$ python -q
>>> import numpy as np
>>> np.set_printoptions(suppress=True, linewidth=160)
>>> def tidy(a):
...     return np.round(a, 3) + 0
... 
>>> M = np.array([[3, 5, 0, -8, 3, 6, -8, -1, 2, -1],
...     [5, -6, -6, -4, -3, -3, 8, 3, -3, 3],
...     [3, 3, 0, -1, -1, -9, -5, -5, -5, 7],
...     [8, -8, -9, -9, 2, 0, 7, -7, -8, 1],
...     [2, 4, -6, 6, 8, 2, 5, -2, 1, 0],
...     [-6, -8, 8, 4, 4, 3, 5, -9, 0, 6]])
>>> M[4] = M[2]
>>> M
array([[ 3,  5,  0, -8,  3,  6, -8, -1,  2, -1],
       [ 5, -6, -6, -4, -3, -3,  8,  3, -3,  3],
       [ 3,  3,  0, -1, -1, -9, -5, -5, -5,  7],
       [ 8, -8, -9, -9,  2,  0,  7, -7, -8,  1],
       [ 3,  3,  0, -1, -1, -9, -5, -5, -5,  7],
       [-6, -8,  8,  4,  4,  3,  5, -9,  0,  6]])
>>> A2 = M[0, 0] * M[1:] - np.outer(M[1:, 0], M[0])
>>> A2
array([[  0, -43, -18,  28, -24, -39,  64,  14, -19,  14],
       [  0,  -6,   0,  21, -12, -45,   9, -12, -21,  24],
       [  0, -64, -27,  37, -18, -48,  85, -13, -40,  11],
       [  0,  -6,   0,  21, -12, -45,   9, -12, -21,  24],
       [  0,   6,  24, -36,  30,  45, -33, -33,  12,  12]])
>>> np.linalg.matrix_rank(A2), np.linalg.matrix_rank(M)
(np.int64(4), np.int64(5))
>>> np.flatnonzero(~A2.round(6).any(axis=1))
array([], dtype=int64)
>>> tidy(M[:, 0] / M[0, 0])
array([ 1.   ,  1.667,  1.   ,  2.667,  1.   , -2.   ])
>>> Uu, sigma, Vt = np.linalg.svd(M)
>>> evecs = Vt[:(sigma > 1e-8).sum()]
>>> rng = np.random.default_rng(3247)
>>> x = M[3] + 2 * M[4] + rng.integers(2) * np.eye(10)[5]
>>> x
array([ 14.,  -2.,  -9., -11.,   0., -18.,  -3., -17., -18.,  15.])
>>> np.linalg.matrix_rank(np.vstack([M, x]))
np.int64(5)
>>> tidy(np.diag(evecs.T @ evecs))
array([0.297, 0.441, 0.444, 0.612, 0.196, 0.634, 0.581, 0.724, 0.315, 0.756])
>>> np.unique(M.round(6), axis=0).shape
(5, 10)
>>> tidy(M @ np.linalg.pinv(M) @ M)
array([[ 3.,  5.,  0., -8.,  3.,  6., -8., -1.,  2., -1.],
       [ 5., -6., -6., -4., -3., -3.,  8.,  3., -3.,  3.],
       [ 3.,  3.,  0., -1., -1., -9., -5., -5., -5.,  7.],
       [ 8., -8., -9., -9.,  2.,  0.,  7., -7., -8.,  1.],
       [ 3.,  3.,  0., -1., -1., -9., -5., -5., -5.,  7.],
       [-6., -8.,  8.,  4.,  4.,  3.,  5., -9.,  0.,  6.]])
>>> tidy(np.trace(np.linalg.pinv(M) @ M))
np.float64(5.0)
